In [1]: import numpy as np

In [2]: from numpy import linalg as LA

In [3]: np.set_printoptions(precision=2, suppress=True, linewidth=140, floatmode="fixed")

In [4]: m1 = np.load("x.npy")

In [5]: print(m1)
[[ 0.08 -0.39 -0.92]
 [-0.39  0.83 -0.39]
 [-0.92 -0.39  0.08]]

In [6]: evals, V = LA.eigh(m1)

In [7]: x = np.array([-4, -2, 3])

In [8]: print(round(np.abs(m1).sum(axis=1).max(), 2), np.round(np.abs(evals).max(), 2))
1.62 1.0

In [9]: print(LA.eigvalsh(m1[1:, 1:]))
[-0.08  1.00]

In [10]: print(np.round(V * np.abs(evals) @ V.T, 2) + 0)
[[1.00 0.00 0.00]
 [0.00 1.00 0.00]
 [0.00 0.00 1.00]]

In [11]: data = np.loadtxt("a.csv", delimiter=",")

In [12]: print(data)
[[ 4.00  5.00  6.00  7.00]
 [ 8.00  9.00 10.00 11.00]
 [12.00 13.00 14.00 15.00]]

In [13]: print(data.mean(axis=0))
[ 8.00  9.00 10.00 11.00]

In [14]: print(np.diff(data, axis=0))
[[4.00 4.00 4.00 4.00]
 [4.00 4.00 4.00 4.00]]

In [15]: print(np.abs(data).max())
15.0

In [16]: print(data - data[0])
[[0.00 0.00 0.00 0.00]
 [4.00 4.00 4.00 4.00]
 [8.00 8.00 8.00 8.00]]

In [17]: left, sv, VT = LA.svd(data)

In [18]: print(sv.round(2) + 0)
[34.99  1.25  0.00]

In [19]: out = left[:, :2] @ np.diag(sv[:2]) @ VT[:2]

In [20]: print(np.round(LA.norm(data - out, 2), 2), round(float(sv[2]), 2))
0.0 0.0

In [21]: print(out)
[[ 4.00  5.00  6.00  7.00]
 [ 8.00  9.00 10.00 11.00]
 [12.00 13.00 14.00 15.00]]

In [22]: print(round(float(LA.norm(data - out) / LA.norm(data)), 2))
0.0

In [23]: print(np.round(np.abs(data - out).max(), 2))
0.0

In [24]: rng = np.random.default_rng(95)

In [25]: feats = np.array([[2, 2, 4], [0, 3, 4], [4, 2, 3], [5, 0, 4]]) * (rng.random((4, 3)) < 0.3)

In [26]: print(feats)
[[0 0 4]
 [0 0 0]
 [4 0 0]
 [0 0 0]]

In [27]: left, sv, VT = LA.svd(feats)

In [28]: print(np.argmax(sv[:-1] / (sv[1:] + 1e-6)) + 1)
2

In [29]: out = left[:, :2] @ np.diag(sv[:2]) @ VT[:2]

In [30]: print(LA.matrix_rank(feats, rtol=0.05))
2

In [31]: print(round(float(LA.norm(feats - out) / LA.norm(feats)), 2))
0.0

In [32]: print(LA.matrix_rank(out))
2

In [33]: E = np.load("arr.npy")

In [34]: print(E)
[[0 3 3]
 [0 0 0]]

In [35]: print(round(LA.norm(E) ** 2 / LA.norm(E, 2) ** 2, 2))
1.0

In [36]: print(E[1] @ E[0])
0

In [37]: print(round(float(LA.norm(E[1] - E[0])), 2))
4.24

In [38]: print(LA.norm(E, axis=1))
[4.24 0.00]

In [39]: print(round(LA.norm(E, 1), 2), np.round(LA.norm(E, np.inf), 2))
3.0 6.0

In [40]: rk = LA.matrix_rank(E)

In [41]: print(rk)
1

In [42]: null = LA.svd(E)[2][rk:].T

In [43]: print(np.round(E @ null, 2) + 0)
[[0.00 0.00]
 [0.00 0.00]]

In [44]: print(null.shape)
(3, 2)

In [45]: print([int(LA.matrix_rank(np.delete(E, i, axis=0))) for i in range(2)])
[0, 1]

In [46]: print(LA.matrix_rank(E.T @ E), LA.matrix_rank(E @ E.T))
1 1

In [47]: print(LA.svd(E, compute_uv=False))
[4.24 0.00]

In [48]: print(round(LA.norm(E), 2))
4.24

In [49]: blk = np.stack([E, 5 * E, E[::-1]])

In [50]: print(LA.matrix_rank(blk))
[1 1 1]

In [51]: print(blk.sum(axis=0))
[[ 0 18 18]
 [ 0  3  3]]

In [52]: print(LA.matrix_rank(blk.reshape(3, -1)))
2

In [53]: print(blk.shape)
(3, 2, 3)

In [54]: W0 = rng.normal(size=(21, 3)) + 5 * np.array([-1, -1, 1])

In [55]: print(W0)
[[-5.54 -5.08  2.29]
 [-3.90 -4.45  5.21]
 [-4.05 -5.72  5.37]
 [-5.62 -4.08  4.87]
 [-4.56 -4.76  3.28]
 [-6.36 -5.36  5.42]
 [-5.36 -5.60  4.13]
 [-5.54 -5.05  5.88]
 [-5.77 -4.17  4.11]
 [-5.24 -5.89  6.00]
 [-4.96 -2.72  3.33]
 [-3.32 -5.23  3.25]
 [-4.59 -5.63  3.31]
 [-3.35 -3.81  6.05]
 [-3.46 -4.50  5.73]
 [-5.72 -4.29  4.95]
 [-5.44 -5.39  5.49]
 [-4.55 -3.05  5.12]
 [-6.47 -5.81  4.62]
 [-5.45 -4.28  5.40]
 [-3.76 -5.52  4.93]]

In [56]: cen = (W0 - W0.mean(axis=0)) / W0.std(axis=0)

In [57]: print(np.argwhere(np.abs(cen) > 2))
[[ 0  2]
 [10  1]]

In [58]: beta = LA.lstsq(np.delete(cen, 1, axis=1), cen[:, 1])[0]

In [59]: print(np.round(1 - np.var(cen[:, 1] - np.delete(cen, 1, axis=1) @ beta), 2))
0.02

In [60]: print(np.abs(beta).argmax())
0

In [61]: out = np.c_[W0[:, :2] @ np.array([[2, 8], [2, -3]]), np.array([1, 2, 5, 2, 2, 1, 5, 2, 5, 4, 2, 3, 4, 2, 2, 2, 2, 3, 3, 0, 4])]

In [62]: print(out)
[[-21.25 -29.08   1.00]
 [-16.69 -17.83   2.00]
 [-19.54 -15.21   5.00]
 [-19.41 -32.74   2.00]
 [-18.65 -22.18   2.00]
 [-23.43 -34.81   1.00]
 [-21.93 -26.09   5.00]
 [-21.17 -29.16   2.00]
 [-19.88 -33.62   5.00]
 [-22.27 -24.24   4.00]
 [-15.37 -31.53   2.00]
 [-17.10 -10.83   3.00]
 [-20.43 -19.82   4.00]
 [-14.32 -15.37   2.00]
 [-15.92 -14.20   2.00]
 [-20.01 -32.90   2.00]
 [-21.67 -27.39   2.00]
 [-15.19 -27.24   3.00]
 [-24.56 -34.29   3.00]
 [-19.46 -30.80   0.00]
 [-18.57 -13.54   4.00]]

In [63]: print(LA.matrix_rank(out))
3

In [64]: print(np.round(LA.lstsq(W0, out[:, 0])[0], 2) + 0)
[2.00 2.00 0.00]

In [65]: print(LA.norm(LA.qr(W0)[0].T @ out, axis=0) ** 2 / ((out ** 2).sum(axis=0) + 1e-12))
[1.00 1.00 0.83]

In [66]: print(LA.matrix_rank(np.c_[W0, out]))
4

In [67]: print(np.round(LA.norm(out - W0 @ LA.lstsq(W0, out)[0], axis=0), 2) + 0)
[0.00 0.00 5.73]

In [68]: P = W0 @ LA.solve(W0.T @ W0, W0.T)

In [69]: print(round(float(np.trace(P)), 2))
3.0

In [70]: print(np.round(LA.eigvalsh(P), 2) + 0)
[0.00 0.00 0.00 0.00 0.00 0.00 0.00 0.00 0.00 0.00 0.00 0.00 0.00 0.00 0.00 0.00 0.00 0.00 1.00 1.00 1.00]

In [71]: cent = W0[[9, 15]].astype(float)

In [72]: for _ in range(3):
    ...:     idx = LA.norm(W0[:, None] - cent, axis=-1).argmin(axis=1)
    ...:     cent = np.array([W0[idx == j].mean(axis=0) for j in range(2)])
    ...: 

In [73]: print(idx)
[1 0 0 1 1 0 1 0 1 0 1 1 1 0 0 1 0 1 1 0 0]

In [74]: print(cent)
[[-4.66 -5.00  5.55]
 [-5.13 -4.58  3.93]]

In [75]: x = np.array([8, -8, -9])

In [76]: h = np.maximum(cent @ x, 0)

In [77]: print(np.tanh(cent @ x))
[-1.00 -1.00]

In [78]: A = np.load("out5.npy")

In [79]: print(A)
[[ 2 -2]
 [-2  2]]

In [80]: print(np.round(LA.norm(A, 2) / LA.norm(A), 2))
1.0

In [81]: left, sv, VT = LA.svd(A)

In [82]: V = VT[:(sv > 1e-8).sum()]

In [83]: x = A[0] + -2 * A[1] + rng.integers(2) * np.eye(2)[0]

In [84]: print(x)
[ 7.00 -6.00]

In [85]: print(round(LA.norm(x - V.T @ V @ x), 2))
0.71

In [86]: print(LA.matrix_rank(np.vstack([A, x])))
2

In [87]: print(V.T @ V)
[[ 0.50 -0.50]
 [-0.50  0.50]]

In [88]: M = np.loadtxt("run0.csv", delimiter=",")

In [89]: print(M)
[[  2.67   3.95   0.95]
 [  7.59   9.68   6.68]
 [ -3.02  -2.69  -5.69]
 [ -3.88  -3.69  -6.69]
 [ -0.36   0.41  -2.59]
 [-11.10 -12.12 -15.12]
 [ -4.26  -4.13  -7.13]
 [  8.01  10.18   7.18]
 [  3.62   5.06   2.06]
 [ -8.32  -8.87 -11.87]
 [  2.48   3.73   0.73]
 [ 11.34  14.06  11.06]
 [-13.65 -15.10 -18.10]
 [  2.42   3.66   0.66]
 [  6.02   7.85   4.85]
 [ -9.28 -10.00 -13.00]]

In [90]: cent = M[[6, 3]].astype(float)

In [91]: for _ in range(3):
    ...:     idx = LA.norm(M[:, None] - cent, axis=-1).argmin(axis=1)
    ...:     cent = np.array([M[idx == j].mean(axis=0) for j in range(2)])
    ...: 

In [92]: print(idx)
[1 1 0 0 1 0 0 1 1 0 1 1 0 1 1 0]

In [93]: print(np.bincount(idx))
[7 9]

In [94]: print(cent)
[[ -7.64  -8.09 -11.09]
 [  4.87   6.51   3.51]]

In [95]: print(np.abs(cent[1] - cent[0]).argmax())
1

In [96]: print(np.argsort(-LA.norm(M, axis=0).round(6), kind="stable")[:3])
[2 1 0]

In [97]: idx = M[:, 1] > np.median(M[:, 1])

In [98]: u = M[idx].mean(axis=0) - M[~idx].mean(axis=0)

In [99]: print(idx.astype(int))
[1 1 0 0 0 0 0 1 1 0 1 1 0 1 1 0]

In [100]: print(np.argsort(-np.abs(u).round(6), kind="stable"))
[1 2 0]

In [101]: cen = M - M.mean(axis=0)

In [102]: left, sv, VT = LA.svd(cen, full_matrices=False)

In [103]: print(LA.matrix_rank(cen))
1

In [104]: print(np.searchsorted(np.cumsum(sv ** 2) / (sv ** 2).sum(), 0.9) + 1)
1

In [105]: print(np.abs(VT[0]).argmax())
2

In [106]: print((sv ** 2).sum() ** 2 / (sv ** 4).sum())
1.0

In [107]: print(np.round(cen.mean(axis=0), 2) + 0)
[0.00 0.00 0.00]

In [108]: print(VT[0] * np.sign(VT[0, np.abs(VT[0]).argmax()]))
[0.52 0.60 0.60]

In [109]: F = np.loadtxt("test8.csv", delimiter=",")

In [110]: print(F)
[[-0.30 -1.31 -0.20]
 [-0.10 -0.45  0.20]
 [-1.20 -4.92 -0.50]
 [ 0.50  2.06  0.80]
 [ 0.10  0.44  1.10]
 [ 1.10  4.50 -2.10]
 [ 1.50  5.95 -0.10]
 [ 0.40  1.40 -0.30]
 [-1.40 -5.56 -0.40]
 [-0.90 -3.54  0.50]
 [ 0.00  0.01  1.10]
 [-0.90 -3.56  0.30]
 [ 0.70  2.67 -0.80]
 [-0.70 -2.71  0.60]
 [ 0.90  3.69  0.60]
 [-0.20 -0.74 -1.30]
 [-0.60 -2.33  1.60]
 [-1.30 -5.15  0.20]
 [ 0.50  1.93  0.80]
 [-0.80 -3.13  0.50]
 [ 1.40  5.70 -0.60]
 [ 0.60  2.29  0.60]
 [-0.50 -2.02  0.30]]

In [111]: D = LA.norm(F[:, None] - F[None], axis=-1)

In [112]: print(D.shape)
(23, 23)

In [113]: print((D + 1e9 * np.eye(23)).round(6).argmin(axis=1))
[22  0  8 18 10 20 20 18  2 11  4  9  7 19 21  0 13  8  3  9  6  3 13]

In [114]: print(D[6].round(6).argsort(kind="stable")[:4])
[ 6 20 14  5]

In [115]: print(D[:5, :5])
[[0.00 0.97 3.73 3.61 2.22]
 [0.97 0.00 4.66 2.65 1.28]
 [3.73 4.66 0.00 7.30 5.74]
 [3.61 2.65 7.30 0.00 1.70]
 [2.22 1.28 5.74 1.70 0.00]]

In [116]: print(LA.matrix_rank(D ** 2))
5

In [117]: x = np.array([0, 2, 1])

In [118]: target = F @ x

In [119]: print(np.round(LA.pinv(F) @ F, 2) + 0)
[[1.00 0.00 0.00]
 [0.00 1.00 0.00]
 [0.00 0.00 1.00]]

In [120]: target = target + 0.02 * rng.normal(size=23)

In [121]: print(target)
[ -2.79  -0.69 -10.32   4.96   1.98   6.88  11.84   2.52 -11.52  -6.61   1.16  -6.85   4.56  -4.80   8.01  -2.79  -3.05 -10.09   4.68
  -5.74  10.80   5.17  -3.72]

In [122]: beta, *_ = LA.lstsq(F, target)

In [123]: print(round(LA.norm(target - F @ beta), 2))
0.1

In [124]: print(beta.round())
[0.00 2.00 1.00]

In [125]: x = np.array([4, 1, -5, -4])

In [126]: h = np.maximum(data @ x, 0)

In [127]: print(data * (h > 1e-9)[:, None])
[[0.00 0.00 0.00 0.00]
 [0.00 0.00 0.00 0.00]
 [0.00 0.00 0.00 0.00]]

In [128]: print(np.flatnonzero(h > 1e-9))
[]

In [129]: print(np.tanh(data @ x))
[-1.00 -1.00 -1.00]

In [130]: print(np.maximum(data @ x, 0) - np.maximum(-data @ x, 0))
[-37.00 -53.00 -69.00]

In [131]: print(np.maximum(data @ (3 * x), 0))
[0.00 0.00 0.00]

In [132]: x = np.array([3, 0, 4])

In [133]: target = F @ x

In [134]: beta, lr = np.zeros(3), 1 / LA.norm(F, 2) ** 2

In [135]: for i in range(3):
     ...:     beta -= lr * F.T @ (F @ beta - target)
     ...:     if i % 1 == 0: print(i, round(LA.norm(F @ beta - target), 2))
     ...: 
0 14.73
1 13.93
2 13.18

In [136]: print(beta)
[0.13 0.52 0.59]
